$ python -q
>>> import numpy as np
>>> np.set_printoptions(suppress=True, linewidth=140)
>>> def rd(a):
...     return np.round(a, 2) + 0
... 
>>> M = np.load("x.npy")
>>> M
array([[ 6,  2,  4],
       [ 4,  4,  1],
       [ 0,  0,  3],
       [ 4,  8,  0],
       [ 4,  2,  3],
       [ 2,  2,  2],
       [ 2,  2,  2],
       [ 4,  0,  5],
       [ 6,  6,  0],
       [ 2,  0,  6],
       [ 2,  0,  6],
       [ 0,  0,  8],
       [ 0,  4,  0],
       [ 0,  0,  7],
       [ 0,  0,  2],
       [ 0,  0,  2],
       [ 6,  6,  0],
       [ 4,  4,  1],
       [ 6, 10,  0],
       [ 4,  0,  5],
       [ 2,  0,  6],
       [ 6,  2,  4],
       [ 2,  6,  0],
       [ 6, 10,  0],
       [ 2,  0,  4],
       [ 2,  2,  2],
       [ 0,  0,  3],
       [ 2,  4,  0],
       [ 0,  0,  7]])
>>> # row 6 repeats row 5
>>> Q, V = np.linalg.qr(M[:, :1])[0], np.linalg.qr(M[:, 1:])[0]
>>> sv = np.linalg.svd(Q.T @ V, compute_uv=False)
>>> print(rd(np.linalg.norm(Q @ Q.T - V @ V.T, 2)))
1.0
>>> Xc = M - M.mean(axis=0)
>>> V = np.linalg.svd(Xc)[2][:2]
>>> Y = Xc - Xc @ V.T @ V
>>> rd((Xc @ V.T).std(axis=0))
array([3.97, 1.82])
>>> rd(Y.std(axis=0))
array([0.49, 0.74, 0.68])
>>> t = np.radians(120)
>>> Rm = np.eye(3)
>>> Rm[1, 1] = Rm[2, 2] = np.cos(t)
>>> Rm[1, 2], Rm[2, 1] = -np.sin(t), np.sin(t)
>>> rd(Rm)
array([[ 1.  ,  0.  ,  0.  ],
       [ 0.  , -0.5 , -0.87],
       [ 0.  ,  0.87, -0.5 ]])
>>> Y = M @ Rm.T
>>> np.allclose(np.linalg.norm(M, axis=1), np.linalg.norm(Y, axis=1))
True
>>> rd(np.linalg.det(Rm)), rd(np.trace(Rm))
(np.float64(1.0), np.float64(0.0))
>>> Q, _ = np.linalg.qr(np.array([[0.2, 0.4, -0.3, -0.4, 1.6],
...     [1.1, -0.8, -0.7, 0.9, -0.4],
...     [-0.2, -1.5, -1.0, -1.2, -1.7],
...     [0.3, 0.7, -0.4, -1.6, -0.5],
...     [1.0, 1.0, -0.1, -0.2, 0.1]]))
>>> evals = np.array([2, 3, 3, 2, 2])
>>> m1 = Q @ np.diag(evals) @ Q.T
>>> print(rd(m1))
[[ 2.23 -0.18  0.14  0.34  0.08]
 [-0.18  2.33  0.26 -0.29 -0.19]
 [ 0.14  0.26  2.8   0.17 -0.21]
 [ 0.34 -0.29  0.17  2.52  0.13]
 [ 0.08 -0.19 -0.21  0.13  2.12]]
>>> def softmax(z):
...     e = np.exp(z - z.max(axis=-1, keepdims=True))
...     return e / e.sum(axis=-1, keepdims=True)
... 
>>> rd(softmax(m1[1] + 3))
array([0.06, 0.74, 0.09, 0.05, 0.06])
>>> rd(softmax(m1[1]))
array([0.06, 0.74, 0.09, 0.05, 0.06])
>>> softmax(m1).sum(axis=1)
array([1., 1., 1., 1., 1.])
>>> S = m1 @ m1.T / np.sqrt(5)
>>> rd(softmax(S)[1] @ m1)
array([-0.02,  1.82,  0.52, -0.11, -0.08])
>>> rd(softmax(S + np.triu(np.full(S.shape, -np.inf), 1)))
array([[1.  , 0.  , 0.  , 0.  , 0.  ],
       [0.05, 0.95, 0.  , 0.  , 0.  ],
       [0.04, 0.05, 0.92, 0.  , 0.  ],
       [0.09, 0.02, 0.06, 0.82, 0.  ],
       [0.1 , 0.06, 0.05, 0.12, 0.67]])
>>> rng = np.random.default_rng(4450)
>>> Y = m1 + rng.integers(-2, 3, (5, 2)) @ rng.integers(-2, 3, (2, 5))
>>> print(rd(Y))
[[ 4.23 -2.18 -3.86 -1.66 -1.92]
 [ 1.82  0.33 -3.74 -2.29 -2.19]
 [ 1.14 -0.74  0.8  -0.83 -1.21]
 [-0.66 -1.29  0.17  3.52  1.13]
 [-1.92  0.81  2.79  2.13  4.12]]
>>> np.abs(Y - m1).sum(axis=1)
array([12., 12.,  6.,  4., 10.])
>>> np.linalg.matrix_rank(Y - m1, tol=1e-8)
np.int64(2)
>>> rd(np.linalg.svd(Y - m1, compute_uv=False))
array([9.69, 2.01, 0.  , 0.  , 0.  ])
>>> rd(Y - m1)
array([[ 2., -2., -4., -2., -2.],
       [ 2., -2., -4., -2., -2.],
       [ 1., -1., -2., -1., -1.],
       [-1., -1.,  0.,  1.,  1.],
       [-2.,  1.,  3.,  2.,  2.]])
>>> evals, V = np.linalg.eig(m1)
>>> rd(evals)
array([2., 3., 3., 2., 2.])
>>> rd(m1 @ V[:, 0] - evals[0] * V[:, 0])
array([0., 0., 0., 0., 0.])
>>> print(rd(np.sort(np.linalg.eigvals(m1.T))))
[2. 2. 2. 3. 3.]
>>> rd(np.sort(np.linalg.eigvals(np.linalg.inv(m1))))
array([0.33, 0.33, 0.5 , 0.5 , 0.5 ])
>>> Y = np.array([[6, -6], [-2, -6]])
>>> basis = np.kron(Y, m1)
>>> np.linalg.matrix_rank(basis)
np.int64(10)
